$ python3 -q
>>> import numpy as np
>>> np.set_printoptions(precision=4, suppress=True, linewidth=140, legacy="1.25")
>>> feats = np.loadtxt("out15.csv", delimiter=",")
>>> feats
array([[10.3923,  6.0782, -2.4034,  3.1577,  7.747 ,  6.5992,  5.5989,  1.1524,  1.295 ],
       [ 4.0124,  3.1783, -0.0956,  1.0183,  3.5032,  2.2846,  2.6311,  0.2313,  1.6428],
       [ 3.7222,  1.2237, -1.5538,  1.3439,  2.6787,  2.601 ,  1.5879,  0.5349, -1.1086],
       [-1.7494, -0.6482,  0.3379, -0.5221, -1.7122, -1.1498, -0.9228, -0.1262,  0.7213],
       [-1.3623, -2.0661, -1.008 ,  0.0104, -1.3334, -0.5067, -1.436 ,  0.0989, -2.3101]])
>>> M2 = feats / np.sqrt((feats ** 2).mean(axis=1, keepdims=True))
>>> np.linalg.matrix_rank(feats - feats.mean(axis=1, keepdims=True))
5
>>> np.linalg.matrix_rank(M2) == np.linalg.matrix_rank(feats)
True
>>> print(np.linalg.norm(M2, axis=1))
[3. 3. 3. 3. 3.]
>>> data = np.loadtxt("sample4.csv", delimiter=",")
>>> data
array([[ 3.5749, -1.1145,  0.8313, -1.5685, -3.1457],
       [-0.7345,  0.2047, -0.0555, -0.0979,  0.1943],
       [ 1.3335,  0.8372,  0.6894, -0.9003, -0.3313],
       [-2.4491, -0.0668, -0.5099, -0.6167, -0.9137],
       [-0.1406, -0.2739, -0.4708,  0.4524, -0.67  ],
       [ 0.6155, -1.2129,  0.7099, -0.5576, -2.3295],
       [-1.9931,  0.5307, -0.2285,  0.2806,  0.3941],
       [-0.2055,  0.7287, -0.2434,  0.063 ,  0.2895],
       [-0.4486,  0.1847, -0.0484,  0.0442,  0.0686],
       [-0.6972,  0.3224,  0.0702,  0.4295,  1.941 ],
       [ 0.7018, -1.7767, -0.6412, -0.279 , -3.5023],
       [-1.3309,  1.6111, -0.6285,  1.601 ,  3.1856],
       [-1.0819,  0.5819, -0.1147,  0.5637,  1.4546],
       [-0.7047, -0.3829, -0.2876, -0.3409, -1.24  ],
       [-1.5643,  0.3093, -0.3409,  0.3478,  1.1661],
       [-2.3885,  1.6997, -0.4717, -0.3174,  2.1457],
       [-1.2483, -0.5044, -0.7469,  1.2759,  1.1632],
       [ 6.584 , -0.4156,  1.6517, -1.3186, -3.7508],
       [ 2.181 , -0.8247,  0.6467, -1.4144, -3.1825],
       [ 3.3066, -1.2554,  0.63  , -0.4771, -2.8734],
       [-0.0969,  0.4286,  0.0391,  0.8221,  1.363 ],
       [ 0.4061,  1.4468,  0.7788, -0.8575,  1.3806],
       [-0.0133,  0.1427, -0.3399,  1.663 ,  1.7908],
       [ 3.4353, -1.8164,  0.3986, -0.0751, -3.4123],
       [-0.8619,  2.1129, -0.2791,  0.8805,  3.6356],
       [ 4.7293, -2.6102,  0.3574,  0.1352, -3.6837],
       [-5.3221,  2.8994, -1.3604,  0.8411,  4.2055],
       [ 1.1098, -0.3673,  0.1817,  1.7888,  2.7198],
       [ 0.3174, -0.0546, -0.0228,  0.607 ,  1.2799],
       [-3.5152,  2.2059,  0.2083, -0.341 ,  2.0007],
       [-0.2421, -0.5702,  0.1095, -0.4515, -1.5079],
       [ 4.9101, -1.8604,  1.5914, -1.75  , -4.1657],
       [-3.2863,  0.1982, -0.8935, -0.3508,  0.6421],
       [-0.0793, -0.5436, -0.7887, -0.4408, -2.1605],
       [-1.9163,  0.4007, -0.1511, -0.4065,  0.4223],
       [ 2.3797, -1.5174,  0.1113, -0.2861, -3.1598],
       [ 3.3981, -0.9551,  0.0603, -0.2422, -2.4275],
       [ 5.8122, -2.0516,  1.2641, -1.1856, -4.2107],
       [ 1.3756,  0.5826,  0.0089,  1.2444,  1.9078],
       [-1.3654, -0.3631, -0.4812,  0.2982,  0.5262],
       [-5.1621,  1.8689, -1.2313,  2.2298,  6.4884]])
>>> P = data @ np.linalg.solve(data.T @ data, data.T)
>>> P @ data[:, 1]
array([-1.1145,  0.2047,  0.8372, -0.0668, -0.2739, -1.2129,  0.5307,  0.7287,  0.1847,  0.3224, -1.7767,  1.6111,  0.5819, -0.3829,
        0.3093,  1.6997, -0.5044, -0.4156, -0.8247, -1.2554,  0.4286,  1.4468,  0.1427, -1.8164,  2.1129, -2.6102,  2.8994, -0.3673,
       -0.0546,  2.2059, -0.5702, -1.8604,  0.1982, -0.5436,  0.4007, -1.5174, -0.9551, -2.0516,  0.5826, -0.3631,  1.8689])
>>> np.round(np.linalg.eigvalsh(P), 4) + 0
array([0., 0., 0., 0., 0., 0., 0., 0., 0., 0., 0., 0., 0., 0., 0., 0., 0., 0., 0., 0., 0., 0., 0., 0., 0., 0., 0., 0., 0., 0., 0., 0., 0.,
       0., 0., 0., 1., 1., 1., 1., 1.])
>>> Xc = data - data.mean(axis=0)
>>> vecs = np.linalg.svd(Xc)[2][:1]
>>> M2 = Xc - Xc @ vecs.T @ vecs
>>> np.linalg.norm(M2, axis=1).round(6).argmax()
27
>>> M2.std(axis=0)
array([0.9009, 0.6091, 0.4218, 0.6728, 0.7996])
>>> (Xc @ vecs.T).std(axis=0)
array([3.7432])
>>> np.cov(Xc @ vecs.T, rowvar=False)
array(14.3618)
>>> W0 = np.load("dump.npy")
>>> W0
array([[-0.4192, -1.6493,  0.6507, -0.9621, -0.616 ,  0.092 , -1.1626],
       [-1.6493, -0.1957, -0.1995, -0.0775,  0.5469,  0.6113,  0.4229],
       [ 0.6507, -0.1995, -1.4664, -0.7261,  0.3714,  0.1175, -0.9015],
       [-0.9621, -0.0775, -0.7261, -1.2995, -1.0789,  0.168 ,  1.2827],
       [-0.616 ,  0.5469,  0.3714, -1.0789, -0.9665,  0.1706, -0.1456],
       [ 0.092 ,  0.6113,  0.1175,  0.168 ,  0.1706, -1.2001,  0.2253],
       [-1.1626,  0.4229, -0.9015,  1.2827, -0.1456,  0.2253,  0.5475]])
>>> # symmetric
>>> x = np.array([0, 1, -2, -1, -1, 2, -3])
>>> target = W0 @ x
>>> target
array([ 2.2992, -0.3122,  6.0275,  0.241 ,  2.6275, -3.0384, -0.1031])
>>> np.round(np.linalg.solve(W0, target), 4) + 0
array([ 0.,  1., -2., -1., -1.,  2., -3.])
>>> np.round(np.linalg.solve(W0.T, W0[1]), 4) + 0
array([0., 1., 0., 0., 0., 0., 0.])
>>> r0 = np.array([-2, -2, -1])
>>> np.polyval(r0, W0[0])
array([-0.5131, -3.1418, -3.1482, -0.9271, -0.5269, -1.2009, -1.3781])
>>> x = np.array([1, 1, 2, 0, 0, 1, 0])
>>> target = W0 @ x
>>> b, lr = np.zeros(7), 1 / np.linalg.norm(W0, 2) ** 2
>>> for i in range(30):
...     b -= lr * W0.T @ (W0 @ b - target)
...     if i % 5 == 0: print(i, round(np.linalg.norm(W0 @ b - target), 4))
... 
0 2.4674
5 0.9619
10 0.5313
15 0.2949
20 0.1636
25 0.0908
>>> print(round(float(np.linalg.cond(W0)), 4))
3.0003
>>> Uu, sig, VT = np.linalg.svd(W0, full_matrices=False)
>>> np.round(Uu.T @ W0 @ VT.T, 4) + 0
array([[3.    , 0.    , 0.    , 0.    , 0.    , 0.    , 0.    ],
       [0.    , 3.    , 0.    , 0.    , 0.    , 0.    , 0.    ],
       [0.    , 0.    , 2.    , 0.    , 0.    , 0.    , 0.    ],
       [0.    , 0.    , 0.    , 2.    , 0.    , 0.    , 0.    ],
       [0.    , 0.    , 0.    , 0.    , 1.    , 0.    , 0.    ],
       [0.    , 0.    , 0.    , 0.    , 0.    , 1.    , 0.    ],
       [0.    , 0.    , 0.    , 0.    , 0.    , 0.    , 0.9999]])
>>> print(np.round(VT @ VT.T, 4) + 0)
[[1. 0. 0. 0. 0. 0. 0.]
 [0. 1. 0. 0. 0. 0. 0.]
 [0. 0. 1. 0. 0. 0. 0.]
 [0. 0. 0. 1. 0. 0. 0.]
 [0. 0. 0. 0. 1. 0. 0.]
 [0. 0. 0. 0. 0. 1. 0.]
 [0. 0. 0. 0. 0. 0. 1.]]
>>> np.cumsum(sig ** 2) / np.sum(sig ** 2)
array([0.3103, 0.6207, 0.7586, 0.8966, 0.931 , 0.9655, 1.    ])
>>> Uu.shape, sig.shape, VT.shape
((7, 7), (7,), (7, 7))
>>> np.round(Uu.T @ Uu, 4) + 0
array([[1., 0., 0., 0., 0., 0., 0.],
       [0., 1., 0., 0., 0., 0., 0.],
       [0., 0., 1., 0., 0., 0., 0.],
       [0., 0., 0., 1., 0., 0., 0.],
       [0., 0., 0., 0., 1., 0., 0.],
       [0., 0., 0., 0., 0., 1., 0.],
       [0., 0., 0., 0., 0., 0., 1.]])
>>> np.allclose(Uu * sig @ VT, W0)
True
>>> J = np.loadtxt("mat.csv", delimiter=",")
>>> J
array([[0., 1., 0., 0., 0., 0., 0., 0., 0., 0., 1., 0., 1.],
       [1., 0., 0., 0., 0., 0., 0., 0., 0., 1., 1., 0., 0.],
       [0., 0., 0., 0., 0., 1., 1., 1., 1., 0., 0., 1., 0.],
       [0., 0., 0., 0., 1., 0., 0., 0., 0., 0., 0., 0., 0.],
       [0., 0., 0., 1., 0., 0., 0., 0., 0., 0., 0., 0., 0.],
       [0., 0., 1., 0., 0., 0., 1., 1., 1., 0., 0., 1., 0.],
       [0., 0., 1., 0., 0., 1., 0., 1., 1., 0., 0., 1., 0.],
       [0., 0., 1., 0., 0., 1., 1., 0., 1., 0., 0., 1., 0.],
       [0., 0., 1., 0., 0., 1., 1., 1., 0., 0., 0., 0., 0.],
       [0., 1., 0., 0., 0., 0., 0., 0., 0., 0., 1., 0., 0.],
       [1., 1., 0., 0., 0., 0., 0., 0., 0., 1., 0., 0., 1.],
       [0., 0., 1., 0., 0., 1., 1., 1., 0., 0., 0., 0., 0.],
       [1., 0., 0., 0., 0., 0., 0., 0., 0., 0., 1., 0., 0.]])
>>> # column 11 repeats column 8
>>> [round(float(x), 4) for x in np.linalg.svd(J, compute_uv=False)[:3]]
[4.7016, 2.9354, 1.7016]
>>> np.linalg.cond(J) > 100
True
>>> rng = np.random.default_rng(86)
>>> idx = rng.permutation(13)
>>> print(idx)
[ 2  9  4  1 12  6 10  8  7  5 11  0  3]
>>> M2 = J[idx][:, idx]
>>> round(float(np.linalg.det(M2)), 4), round(np.linalg.det(J[idx]), 4)
(0.0, 0.0)
>>> np.trace(M2)
0.0
